$ ipython --no-banner

In [1]: import numpy as np

In [2]: from numpy import linalg as LA

In [3]: np.set_printoptions(precision=2, suppress=True, linewidth=160)

In [4]: K = np.load("x.npy")

In [5]: print(K)
[[ 0 -2  2]
 [-2  0 -2]
 [ 2 -2  0]]

In [6]: # symmetric, so the eigenvalues are real

In [7]: rng = np.random.default_rng(75)

In [8]: labels = rng.permutation(3)

In [9]: B = K[:, labels] * rng.choice([-1, 1], 3)

In [10]: print(B)
[[-2  0 -2]
 [ 2  2  0]
 [ 0 -2 -2]]

In [11]: U, _, VT = LA.svd(K.T @ B)

In [12]: print(labels)
[2 0 1]

In [13]: print(np.round(LA.lstsq(K, B)[0], 2) + 0)
[[ 0. -1.  0.]
 [ 0.  0.  1.]
 [-1.  0.  0.]]

In [14]: print(np.round(U @ VT, 2) + 0)
[[ 0. -1.  0.]
 [ 0.  0.  1.]
 [-1.  0.  0.]]

In [15]: A = np.loadtxt("mat.csv", delimiter=",")

In [16]: print(A)
[[ 1.  0.  0.  0.]
 [ 8.  1.  0.  0.]
 [-7. -8.  1.  0.]
 [ 7. -1. -3.  1.]]

In [17]: print(LA.norm(A, axis=1))
[ 1.    8.06 10.68  7.75]

In [18]: print(np.round(LA.norm(A) ** 2 / LA.norm(A, 2) ** 2, 2))
1.24

In [19]: print(LA.norm(A, axis=1).argmax())
2

In [20]: print([int(LA.matrix_rank(LA.matrix_power(A, p))) for p in range(1, 5)])
[4, 4, 4, 4]

In [21]: print(np.prod(np.diag(A)), round(LA.det(A), 2))
1.0 1.0

In [22]: U, s, VT = LA.svd(A)

In [23]: print(s)
[13.92  6.44  2.19  0.01]

In [24]: B = U[:, :3] @ np.diag(s[:3]) @ VT[:3]

In [25]: print(np.round(LA.norm(A - B, 2), 2), round(s[3], 2))
0.01 0.01

In [26]: print(round(LA.norm(A - B) / LA.norm(A), 2))
0.0

In [27]: w1 = np.array([[-1, 4, 5, 1, -2],
    ...:     [3, 4, -2, -4, -3],
    ...:     [3, -1, -2, 0, 0],
    ...:     [1, -5, -5, -4, 0]])

In [28]: beta = np.array([3, 0, 1, 2, 0])

In [29]: H = np.maximum(A @ w1 + beta, 0)

In [30]: print(LA.matrix_rank(H))
4

In [31]: print((H > 0).astype(int))
[[1 1 1 1 0]
 [0 1 1 1 0]
 [0 0 0 1 1]
 [0 1 1 1 0]]

In [32]: basis = np.array([[6, 7], [2, -6], [-3, 6], [8, -7], [-8, 9]])

In [33]: print(H @ basis)
[[ 26.   5.]
 [  3. -24.]
 [-88. 153.]
 [ -1.  39.]]
